$ python3 -q
>>> import numpy as np
>>> import numpy.linalg as la
>>> np.set_printoptions(precision=2, suppress=True, linewidth=140)
>>> rng = np.random.default_rng(9626)
>>> z = rng.integers(0, 3, 4)
>>> K = np.array([[-5, 0, -3, 1], [4, -1, -1, 0], [3, 4, 5, 3], [1, 2, 3, -1]]) * (z[:, None] == z)
>>> K
array([[-5,  0,  0,  0],
       [ 0, -1,  0,  0],
       [ 0,  0,  5,  3],
       [ 0,  0,  3, -1]])
>>> np.sort(la.eigvals(K).real)
array([-5.  , -2.24, -1.  ,  6.24])
>>> np.flatnonzero(la.matrix_power((K != 0) + (K.T != 0) + np.eye(4), 4)[1])
array([1])
>>> z = rng.permutation(4)
>>> z
array([0, 1, 3, 2])
>>> A2 = K[z][:, z]
>>> np.diag(A2)
array([-5, -1, -1,  5])
>>> C2 = K.T @ K
>>> np.allclose(C2, C2.T)
True
>>> np.diag(C2)
array([25,  1, 34, 10])
>>> (K @ K.T).shape
(4, 4)
>>> A2 = K + rng.integers(-2, 3, (4, 3)) @ rng.integers(-2, 3, (3, 4))
>>> A2
array([[-5,  2,  2, -6],
       [-1, -1,  0, -2],
       [-4,  2,  7,  5],
       [ 0,  0,  3, -3]])
>>> A2 - K
array([[ 0,  2,  2, -6],
       [-1,  0,  0, -2],
       [-4,  2,  2,  2],
       [ 0,  0,  0, -2]])
>>> F = np.abs(np.array([[1, 0, 0, 2], [2, 1, 2, 1], [1, 2, 0, 2], [0, 1, 2, 2]])) + np.eye(4)
>>> F = F / F.sum(axis=1, keepdims=True)
>>> F
array([[0.5 , 0.  , 0.  , 0.5 ],
       [0.29, 0.29, 0.29, 0.14],
       [0.17, 0.33, 0.17, 0.33],
       [0.  , 0.17, 0.33, 0.5 ]])
>>> F.sum(axis=1)
array([1., 1., 1., 1.])
>>> np.sort(np.abs(la.eigvals(F)))[::-1]
array([1.  , 0.39, 0.39, 0.14])
>>> F @ np.ones(4)
array([1., 1., 1., 1.])
>>> la.matrix_power(F, 100)
array([[0.19, 0.2 , 0.22, 0.39],
       [0.19, 0.2 , 0.22, 0.39],
       [0.19, 0.2 , 0.22, 0.39],
       [0.19, 0.2 , 0.22, 0.39]])
>>> p = np.eye(4)[2]
>>> for _ in range(7):
...     p = p @ F
...     print(p.round(2))
... 
[0.17 0.33 0.17 0.33]
[0.21 0.21 0.23 0.35]
[0.2  0.2  0.22 0.39]
[0.19 0.19 0.22 0.39]
[0.19 0.19 0.22 0.39]
[0.19 0.2  0.22 0.39]
[0.19 0.2  0.22 0.39]
>>> A2 = np.array([[-3, -5], [-1, 5]])
>>> cent = np.kron(A2, F)
>>> la.matrix_rank(cent)
np.int64(8)
>>> np.round(la.norm(cent, 2), 2), np.round(la.norm(A2, 2) * la.norm(F, 2), 2)
(np.float64(7.56), np.float64(7.56))
>>> cent.shape
(8, 8)
>>> cent
array([[-1.5 , -0.  , -0.  , -1.5 , -2.5 , -0.  , -0.  , -2.5 ],
       [-0.86, -0.86, -0.86, -0.43, -1.43, -1.43, -1.43, -0.71],
       [-0.5 , -1.  , -0.5 , -1.  , -0.83, -1.67, -0.83, -1.67],
       [-0.  , -0.5 , -1.  , -1.5 , -0.  , -0.83, -1.67, -2.5 ],
       [-0.5 , -0.  , -0.  , -0.5 ,  2.5 ,  0.  ,  0.  ,  2.5 ],
       [-0.29, -0.29, -0.29, -0.14,  1.43,  1.43,  1.43,  0.71],
       [-0.17, -0.33, -0.17, -0.33,  0.83,  1.67,  0.83,  1.67],
       [-0.  , -0.17, -0.33, -0.5 ,  0.  ,  0.83,  1.67,  2.5 ]])
>>> theta = np.radians(45)
>>> Rm = np.eye(4)
>>> Rm[2, 2] = Rm[3, 3] = np.cos(theta)
>>> Rm[2, 3], Rm[3, 2] = -np.sin(theta), np.sin(theta)
>>> Rm
array([[ 1.  ,  0.  ,  0.  ,  0.  ],
       [ 0.  ,  1.  ,  0.  ,  0.  ],
       [ 0.  ,  0.  ,  0.71, -0.71],
       [ 0.  ,  0.  ,  0.71,  0.71]])
>>> A2 = F @ Rm.T
>>> np.allclose(F @ F.T, A2 @ A2.T)
True
>>> round(la.det(Rm), 2), round(np.trace(Rm), 2)
(np.float64(1.0), np.float64(3.41))
>>> np.allclose(la.norm(F, axis=1), la.norm(A2, axis=1))
True
>>> la.svd(F, compute_uv=False), la.svd(A2, compute_uv=False)
(array([1.04, 0.46, 0.33, 0.14]), array([1.04, 0.46, 0.33, 0.14]))
>>> M = np.array([[2, 0, 4, 3, 0, 6],
...     [0, 4, 0, 0, 6, 0],
...     [6, 0, 0, 9, 0, 0],
...     [3, 0, 6, 1, 0, 2],
...     [0, 6, 0, 0, 2, 0],
...     [9, 0, 0, 3, 0, 0]])
>>> Q, Rm = la.qr(M)
>>> Q.shape, Rm.shape
((6, 6), (6, 6))
>>> Rm.round(2) + 0
array([[-11.4 ,   0.  ,  -2.28,  -7.89,   0.  ,  -1.58],
       [  0.  ,  -7.21,   0.  ,   0.  ,  -4.99,   0.  ],
       [  0.  ,   0.  ,   6.84,   0.  ,   0.  ,   4.74],
       [  0.  ,   0.  ,   0.  ,  -6.14,   0.  ,  -1.23],
       [  0.  ,   0.  ,   0.  ,   0.  ,  -3.88,   0.  ],
       [  0.  ,   0.  ,   0.  ,   0.  ,   0.  ,  -3.68]])
>>> vec = np.array([2, 1, -2, -1, 2, 0])
>>> a = np.maximum(M @ vec, 0)
>>> np.flatnonzero(a > 1e-9)
array([1, 2, 4, 5])
>>> np.maximum(M @ vec, 0) - np.maximum(-M @ vec, 0)
array([-7, 16,  3, -7, 10, 15])
>>> W1 = np.array([[-1, 3, 3, -1],
...     [0, -3, 2, -3],
...     [-2, -2, -1, -1],
...     [3, -2, 1, 3],
...     [-1, 3, -3, -2],
...     [-2, -3, -1, 3]])
>>> c = np.array([-6, 4, 1, -7])
>>> H = np.maximum(M @ W1 + c, 0)
>>> (H > 0).mean(axis=0)
array([0.17, 0.5 , 0.67, 0.33])
>>> (H > 0).astype(int)
array([[0, 0, 0, 1],
       [0, 1, 0, 0],
       [1, 1, 1, 1],
       [0, 0, 1, 0],
       [0, 0, 1, 0],
       [0, 1, 1, 0]])
>>> H
array([[ 0,  0,  0, 14],
       [ 0, 10,  0,  0],
       [15,  4, 28, 14],
       [ 0,  0,  3,  0],
       [ 0,  0,  7,  0],
       [ 0, 25, 31,  0]])
>>> cent = np.array([[-2, -1], [3, -3], [2, -2], [-3, -1]])
>>> H @ cent
array([[ -42,  -14],
       [  30,  -30],
       [  -4,  -97],
       [   6,   -6],
       [  14,  -14],
       [ 137, -137]])
>>> W1 @ cent
array([[ 20, -13],
       [  4,   8],
       [ -1,  11],
       [-19,  -2],
       [ 11,   0],
       [-16,  10]])
>>> feats = np.vander(np.arange(3) - 1, 3, increasing=True)
>>> feats
array([[ 1, -1,  1],
       [ 1,  0,  0],
       [ 1,  1,  1]])
>>> r0, r1 = feats[1], feats[2]
>>> r0 @ r1
np.int64(1)
>>> p = (r0 @ r1) / (r0 @ r0) * r0
>>> (r1 - p) @ r0
np.float64(0.0)
>>> np.outer(r0, r1)
array([[1, 1, 1],
       [0, 0, 0],
       [0, 0, 0]])
>>> la.matrix_rank(np.outer(r0, r1))
np.int64(1)
>>> A2 = feats / la.norm(feats, axis=1, keepdims=True)
>>> C2 = A2 @ A2.T
>>> la.norm(A2, axis=1)
array([1., 1., 1.])
>>> (C2 - 2 * np.eye(3)).round(6).argmax(axis=1)
array([1, 0, 1])
>>> W0 = np.loadtxt("sample18.csv", delimiter=",")
>>> W0
array([[-8.23,  5.29, -8.19],
       [-5.96,  4.31, -6.42],
       [-5.61,  4.14, -6.14],
       [-5.34,  4.01, -5.92],
       [-3.61,  3.09, -4.48],
       [-3.55,  3.05, -4.42],
       [-2.13,  2.1 , -3.13],
       [-1.64,  1.69, -2.63],
       [-1.24,  1.31, -2.17],
       [-1.14,  1.2 , -2.05],
       [-1.1 ,  1.15, -1.99],
       [-0.81,  0.78, -1.58],
       [-0.74,  0.68, -1.46],
       [-0.32,  0.09, -0.58],
       [ 0.14,  0.01,  0.2 ],
       [ 0.2 ,  0.02,  0.28],
       [ 1.56,  0.34,  1.73],
       [ 2.78,  0.68,  2.83],
       [ 3.85,  0.97,  3.72],
       [ 6.94,  1.75,  6.18],
       [13.55,  3.23, 11.15],
       [17.17,  3.97, 13.79],
       [22.17,  4.93, 17.4 ],
       [28.87,  6.14, 22.17]])
>>> r0 = np.array([2, 9, -3])
>>> np.correlate(W0[2], W0[18], "full")
array([-20.87,   9.96, -40.42,   9.98, -23.64])
>>> Q, evecs = la.qr(W0[:, :2])[0], la.qr(W0[:, 2:])[0]
>>> s = la.svd(Q.T @ evecs, compute_uv=False)
>>> np.degrees(np.arccos(s.clip(0, 1)))
array([3.8])
>>> round(la.norm(Q @ Q.T - evecs @ evecs.T, 2), 2)
np.float64(1.0)
>>> P = W0 @ la.solve(W0.T @ W0, W0.T)
>>> round(float(np.trace(P)), 2)
3.0
>>> np.round(la.eigvalsh(P), 2) + 0
array([0., 0., 0., 0., 0., 0., 0., 0., 0., 0., 0., 0., 0., 0., 0., 0., 0., 0., 0., 0., 0., 1., 1., 1.])
>>> mat = np.load("w.npy")
>>> mat
array([[  0.4,  24. ],
       [  0. ,  32. ],
       [ -1.4, -14. ]])
>>> left, s, Vh = la.svd(mat)
>>> np.argmax(s[:-1] / (s[1:] + 1e-6)) + 1
np.int64(1)
>>> s
array([42.38,  1.28])
>>> A2 = left[:, :1] @ np.diag(s[:1]) @ Vh[:1]
>>> A2
array([[  0.39,  24.  ],
       [  0.52,  31.99],
       [ -0.23, -14.02]])
>>> round(la.norm(mat - A2, 2), 2), round(float(s[1]), 2)
(np.float64(1.28), 1.28)
>>> la.matrix_rank(A2)
np.int64(1)
>>> A2 = np.c_[mat[:, :1] @ np.array([[1]]), np.array([3, 2, 2])]
>>> A2
array([[ 0.4,  3. ],
       [ 0. ,  2. ],
       [-1.4,  2. ]])
>>> np.round(la.lstsq(mat, A2[:, 0])[0], 2) + 0
array([1., 0.])
>>> np.round(la.norm(A2 - mat @ la.lstsq(mat, A2)[0], axis=0), 2) + 0
array([0.  , 1.91])
>>> la.matrix_rank(np.c_[mat, A2])
np.int64(3)
>>> la.norm(la.qr(mat)[0].T @ A2, axis=0) ** 2 / ((A2 ** 2).sum(axis=0) + 1e-12)
array([1.  , 0.78])
>>> la.matrix_rank(A2)
np.int64(2)
>>> P = A2 @ la.solve(A2.T @ A2, A2.T)
>>> np.round(la.eigvalsh(P), 2) + 0
array([0., 1., 1.])
>>> np.diag(P)
array([0.77, 0.25, 0.98])
>>> np.round(P @ A2[:, 0], 2) + 0
array([ 0.4,  0. , -1.4])
>>> r0, r1 = mat[0], mat[2]
>>> r0 @ r1
np.float64(-336.56)
>>> r0 @ r0
np.float64(576.16)
>>> p = (r0 @ r1) / (r0 @ r0) * r0
>>> p
array([ -0.23, -14.02])
>>> np.round((r1 - p) @ r0, 2)
np.float64(0.0)
>>> data = np.load("layer9.npy")
>>> data
array([[0.05, 3.  , 3.  , 1.  ],
       [3.  , 0.05, 2.  , 2.  ],
       [1.  , 3.  , 1.05, 1.  ],
       [0.  , 3.  , 3.  , 1.05]])
>>> vec = np.array([3, 1, 0, 0])
>>> y = data @ vec
>>> y
array([3.15, 9.05, 6.  , 3.  ])
>>> np.round(la.solve(data, -3 * y), 2) + 0
array([-9., -3.,  0.,  0.])
>>> la.solve(data, data[:, 1])
array([ 0.,  1., -0., -0.])
>>> np.round(la.solve(data, y + data[:, 3]), 2) + 0
array([3., 1., 0., 1.])
>>> E = np.loadtxt("data.csv", delimiter=",")
>>> E
array([[ 0.44, -0.04,  0.24,  0.04],
       [ 0.11, -0.01,  0.06,  0.01],
       [ 0.55, -0.05,  0.3 ,  0.05],
       [-0.77,  0.07, -0.42, -0.07]])
>>> r0 = np.array([0, 6])
>>> np.cross(E[1, :3], E[0, :3])
array([0., 0., 0.])
>>> np.round(np.correlate(E[1], E[0], "full"), 2) + 0
array([0.  , 0.03, 0.  , 0.06, 0.  , 0.03, 0.  ])
>>> np.convolve(E[1], r0)
array([ 0.  ,  0.66, -0.06,  0.36,  0.06])
>>> np.array([np.convolve(row, r0, "same") for row in E])
array([[ 0.  ,  2.64, -0.24,  1.44],
       [ 0.  ,  0.66, -0.06,  0.36],
       [ 0.  ,  3.3 , -0.3 ,  1.8 ],
       [ 0.  , -4.62,  0.42, -2.52]])
>>> def softmax(z):
...     e = np.exp(z - z.max(axis=-1, keepdims=True))
...     return e / e.sum(axis=-1, keepdims=True)
... 
>>> softmax(W0).sum(axis=1)
array([1., 1., 1., 1., 1., 1., 1., 1., 1., 1., 1., 1., 1., 1., 1., 1., 1., 1., 1., 1., 1., 1., 1., 1.])
>>> np.round(softmax(W0[4] + 5), 2) + 0
array([0., 1., 0.])
>>> np.round(softmax(W0[4]), 2) + 0
array([0., 1., 0.])
>>> scores = W0 @ W0.T / np.sqrt(3)
>>> softmax(scores)[4] @ W0
array([-8.23,  5.29, -8.19])
>>> softmax(scores).round(6).argmax(axis=1)
array([ 0,  0,  0,  0,  0,  0,  0,  0,  0,  0,  0,  0,  0,  0, 23, 23, 23, 23, 23, 23, 23, 23, 23, 23])
